% python3 -q
>>> import numpy as np
>>> np.set_printoptions(precision=2, suppress=True, linewidth=140)
>>> E = np.loadtxt("out7.csv", delimiter=",")
>>> E
array([[ 0.15, -0.96, -0.34, -0.02,  0.99, -1.  ,  0.7 ,  0.08],
       [ 0.11,  0.64,  0.12,  0.1 , -0.23,  1.13, -0.27,  0.05],
       [-1.53,  0.3 , -2.3 ,  1.04,  0.04,  1.93,  0.48, -1.19],
       [-0.23,  0.01, -0.64,  0.94, -0.18,  0.78,  0.41, -0.19],
       [ 2.12,  0.53,  2.76, -1.34, -0.63, -1.07, -1.48,  2.05],
       [ 0.71,  0.3 ,  1.26, -0.74, -0.71, -0.6 , -1.11,  0.63],
       [-0.19, -0.26, -0.27,  0.15,  0.26, -0.32,  0.42, -0.15],
       [ 1.62,  1.37,  3.  , -1.65, -1.4 , -0.72, -1.97,  1.47],
       [ 0.78, -0.39,  1.03, -0.22, -0.14, -1.01, -0.08,  0.72],
       [-0.24, -0.14,  0.09,  0.39, -1.66, -0.52, -1.08,  0.16],
       [-1.9 ,  0.08, -2.36,  1.36, -0.22,  1.7 ,  0.68, -1.73],
       [-0.54,  0.01, -0.5 ,  0.72, -1.37, -0.08, -0.42, -0.02],
       [-1.  ,  0.97, -1.42, -0.36,  1.04,  1.74,  0.23, -1.41],
       [ 1.42,  0.07,  2.03, -1.25,  0.24, -1.48, -0.47,  1.1 ],
       [ 1.64, -0.63,  2.02, -0.74, -0.48, -2.19, -0.76,  1.72],
       [-0.28,  0.98, -0.28, -0.32,  0.1 ,  1.7 , -0.65, -0.52],
       [ 0.66,  0.27,  1.1 , -0.34, -0.49, -0.19, -0.55,  0.5 ],
       [-1.4 ,  0.15, -2.17,  0.73,  0.94,  1.56,  1.11, -1.42],
       [-0.52,  0.93, -0.42, -0.04, -0.25,  1.31, -0.27, -0.51],
       [ 0.23, -0.36,  0.34,  0.09, -0.31, -0.75, -0.01,  0.29],
       [ 0.8 , -1.22,  0.45,  0.46,  0.39, -1.21,  0.72,  0.89],
       [-0.69, -0.74, -1.27,  0.04,  1.74, -0.65,  1.51, -0.97]])
>>> lab = E[:, 1] > np.median(E[:, 1])
>>> f = E[lab].mean(axis=0) - E[~lab].mean(axis=0)
>>> lab.astype(int)
array([0, 1, 1, 0, 1, 1, 0, 1, 0, 0, 1, 0, 1, 0, 0, 1, 1, 1, 1, 0, 0, 0])
>>> round(float((((E - E.mean(axis=0)) @ f > 0) == lab).mean()), 2)
0.73
>>> f
array([-0.41,  1.01, -0.33, -0.19, -0.12,  1.54, -0.43, -0.52])
>>> B = np.c_[E[:, :4] @ np.array([[3, 3, -3, -1], [2, -3, 1, -3], [-3, -2, 0, 0], [-2, 3, 1, -2]]), np.array([-3, 1, 0, 0, 3, -5, 0, 3, 4, -5, -1, 0, 4, -4, 5, -2, 0, -3, 4, -1, 5, 5])]
>>> B
array([[ -0.41,   3.95,  -1.43,   2.77,  -3.  ],
       [  1.05,  -1.53,   0.41,  -2.23,   1.  ],
       [  0.83,   2.23,   5.93,  -1.45,   0.  ],
       [ -0.63,   3.38,   1.64,  -1.68,   0.  ],
       [  1.82,  -4.77,  -7.17,  -1.03,   3.  ],
       [  0.43,  -3.51,  -2.57,  -0.13,  -5.  ],
       [ -0.58,   1.2 ,   0.46,   0.67,   0.  ],
       [  1.9 , -10.2 ,  -5.14,  -2.43,   3.  ],
       [ -1.09,   0.79,  -2.95,   0.83,   4.  ],
       [ -2.05,   0.69,   0.97,  -0.12,  -5.  ],
       [ -1.18,   2.86,   7.14,  -1.06,  -1.  ],
       [ -1.54,   1.51,   2.35,  -0.93,   0.  ],
       [  3.92,  -4.15,   3.61,  -1.19,   4.  ],
       [  0.81,  -3.76,  -5.44,   0.87,  -4.  ],
       [ -0.92,   0.55,  -6.29,   1.73,   5.  ],
       [  2.6 ,  -4.18,   1.5 ,  -2.02,  -2.  ],
       [ -0.1 ,  -2.05,  -2.05,  -0.79,   0.  ],
       [  1.15,   1.88,   5.08,  -0.51,  -3.  ],
       [  1.64,  -3.63,   2.45,  -2.19,   4.  ],
       [ -1.23,   1.36,  -0.96,   0.67,  -1.  ],
       [ -2.31,   6.54,  -3.16,   1.94,   5.  ],
       [  0.18,   2.81,   1.37,   2.83,   5.  ]])
>>> np.linalg.norm(np.linalg.qr(E)[0].T @ B, axis=0) ** 2 / ((B ** 2).sum(axis=0) + 1e-12)
array([1.  , 1.  , 1.  , 1.  , 0.32])
>>> np.linalg.matrix_rank(np.c_[E, B])
np.int64(9)
>>> np.round(np.linalg.norm(B - E @ np.linalg.lstsq(E, B)[0], axis=0), 2) + 0
array([ 0.  ,  0.  ,  0.  ,  0.  , 12.52])
